$ ipython --no-banner

In [1]: import numpy as np

In [2]: np.set_printoptions(suppress=True, linewidth=120)

In [3]: E = np.loadtxt("x.csv", delimiter=",")

In [4]: E
Out[4]: 
array([[ 31.,  13., -19.,  -4.,   1.,   6.,  -5., -23.,  18.],
       [ 13.,  21.,  -7., -11.,  -2.,  -7., -10., -15.,   5.],
       [-19.,  -7.,  13.,   5.,   2.,  -7.,   2.,  13., -15.],
       [ -4., -11.,   5.,  18.,  12.,   5.,   2.,   6., -12.],
       [  1.,  -2.,   2.,  12.,  10.,   2.,  -2.,   0.,  -9.],
       [  6.,  -7.,  -7.,   5.,   2.,  23.,   2.,   3.,  10.],
       [ -5., -10.,   2.,   2.,  -2.,   2.,   6.,   6.,   1.],
       [-23., -15.,  13.,   6.,   0.,   3.,   6.,  20., -11.],
       [ 18.,   5., -15., -12.,  -9.,  10.,   1., -11.,  23.]])

In [5]: vals, V = np.linalg.eigh(E)

In [6]: (vals > 1e-8).sum(), (vals < -1e-8).sum()
Out[6]: (np.int64(4), np.int64(0))

In [7]: np.round(V.T @ E @ V, 1) + 0
Out[7]: 
array([[ 0. ,  0. ,  0. ,  0. ,  0. ,  0. ,  0. ,  0. ,  0. ],
       [ 0. ,  0. ,  0. ,  0. ,  0. ,  0. ,  0. ,  0. ,  0. ],
       [ 0. ,  0. ,  0. ,  0. ,  0. ,  0. ,  0. ,  0. ,  0. ],
       [ 0. ,  0. ,  0. ,  0. ,  0. ,  0. ,  0. ,  0. ,  0. ],
       [ 0. ,  0. ,  0. ,  0. ,  0. ,  0. ,  0. ,  0. ,  0. ],
       [ 0. ,  0. ,  0. ,  0. ,  0. , 10.3,  0. ,  0. ,  0. ],
       [ 0. ,  0. ,  0. ,  0. ,  0. ,  0. , 29.9,  0. ,  0. ],
       [ 0. ,  0. ,  0. ,  0. ,  0. ,  0. ,  0. , 38.4,  0. ],
       [ 0. ,  0. ,  0. ,  0. ,  0. ,  0. ,  0. ,  0. , 86.4]])

In [8]: np.unique(vals.round(6) + 0, return_counts=True)[1]
Out[8]: array([5, 1, 1, 1, 1])

In [9]: np.round(np.linalg.eigvalsh(E + 5 * np.eye(9)), 1)
Out[9]: array([ 5. ,  5. ,  5. ,  5. ,  5. , 15.3, 34.9, 43.4, 91.4])

In [10]: vals.round(1) + 0
Out[10]: array([ 0. ,  0. ,  0. ,  0. ,  0. , 10.3, 29.9, 38.4, 86.4])

In [11]: np.round(V @ np.diag(vals) @ V.T, 1) + 0
Out[11]: 
array([[ 31.,  13., -19.,  -4.,   1.,   6.,  -5., -23.,  18.],
       [ 13.,  21.,  -7., -11.,  -2.,  -7., -10., -15.,   5.],
       [-19.,  -7.,  13.,   5.,   2.,  -7.,   2.,  13., -15.],
       [ -4., -11.,   5.,  18.,  12.,   5.,   2.,   6., -12.],
       [  1.,  -2.,   2.,  12.,  10.,   2.,  -2.,   0.,  -9.],
       [  6.,  -7.,  -7.,   5.,   2.,  23.,   2.,   3.,  10.],
       [ -5., -10.,   2.,   2.,  -2.,   2.,   6.,   6.,   1.],
       [-23., -15.,  13.,   6.,   0.,   3.,   6.,  20., -11.],
       [ 18.,   5., -15., -12.,  -9.,  10.,   1., -11.,  23.]])

In [12]: np.round(V.T @ V, 1) + 0
Out[12]: 
array([[1., 0., 0., 0., 0., 0., 0., 0., 0.],
       [0., 1., 0., 0., 0., 0., 0., 0., 0.],
       [0., 0., 1., 0., 0., 0., 0., 0., 0.],
       [0., 0., 0., 1., 0., 0., 0., 0., 0.],
       [0., 0., 0., 0., 1., 0., 0., 0., 0.],
       [0., 0., 0., 0., 0., 1., 0., 0., 0.],
       [0., 0., 0., 0., 0., 0., 1., 0., 0.],
       [0., 0., 0., 0., 0., 0., 0., 1., 0.],
       [0., 0., 0., 0., 0., 0., 0., 0., 1.]])

In [13]: np.round(np.abs(V[:, -1]), 1)
Out[13]: array([0.6, 0.3, 0.4, 0.2, 0.1, 0.1, 0.1, 0.4, 0.4])

In [14]: U, s, Vt = np.linalg.svd(E)

In [15]: np.argmax(s[:-1] / (s[1:] + 1e-6)) + 1
Out[15]: np.int64(4)

In [16]: other = U[:, :4] @ np.diag(s[:4]) @ Vt[:4]

In [17]: np.linalg.matrix_rank(E, rtol=0.05)
Out[17]: np.int64(4)

In [18]: round(float(np.linalg.norm(E - other) / np.linalg.norm(E)), 1)
Out[18]: 0.0

In [19]: round(float(np.abs(np.linalg.eigvals(E)).max()), 1)
Out[19]: 86.4

In [20]: np.linalg.determinant(E)
AttributeError: module 'numpy.linalg' has no attribute 'determinant'


In [21]: assert E == E.T
ValueError: The truth value of an array with more than one element is ambiguous. Use a.any() or a.all()


In [22]: np.round(np.linalg.det(E), 1)
Out[22]: np.float64(0.0)

In [23]: Q, _ = np.linalg.qr(np.array([[-0.9, -1.5, -1.0, 0.7, -1.0, -1.0],
    ...:     [0.4, 1.2, -1.6, 0.5, -1.3, -2.2],
    ...:     [-0.8, -1.3, 1.2, 0.6, -0.6, -0.6],
    ...:     [-0.3, -1.2, -0.4, -1.2, -0.1, 0.0],
    ...:     [1.2, -0.1, 0.2, 0.0, 2.0, 1.8],
    ...:     [1.1, -1.5, -1.1, -1.7, -1.0, 1.2],
    ...:     [-0.9, -0.3, 0.8, -0.7, 0.9, 1.7],
    ...:     [-1.4, -0.7, -0.5, -0.6, 0.4, 1.5]]))

In [24]: M = Q @ Q.T

In [25]: M.round(1) + 0
Out[25]: 
array([[ 0.8,  0.1,  0.2,  0. ,  0.1,  0. , -0.2,  0.2],
       [ 0.1,  0.6, -0.3,  0. , -0.2, -0.1, -0.3, -0.1],
       [ 0.2, -0.3,  0.7,  0. , -0.2,  0. ,  0. , -0.2],
       [ 0. ,  0. ,  0. ,  1. ,  0. ,  0. ,  0. ,  0. ],
       [ 0.1, -0.2, -0.2,  0. ,  0.9,  0. , -0.1, -0.1],
       [ 0. , -0.1,  0. ,  0. ,  0. ,  1. , -0.1,  0. ],
       [-0.2, -0.3,  0. ,  0. , -0.1, -0.1,  0.4,  0.3],
       [ 0.2, -0.1, -0.2,  0. , -0.1,  0. ,  0.3,  0.7]])

In [26]: r = np.linalg.matrix_rank(M)

In [27]: r
Out[27]: np.int64(6)

In [28]: N = np.linalg.svd(M)[2][r:].T

In [29]: np.round(M @ N, 1) + 0
Out[29]: 
array([[0., 0.],
       [0., 0.],
       [0., 0.],
       [0., 0.],
       [0., 0.],
       [0., 0.],
       [0., 0.],
       [0., 0.]])

In [30]: np.allclose(M @ N, 0)
Out[30]: True

In [31]: N.shape
Out[31]: (8, 2)
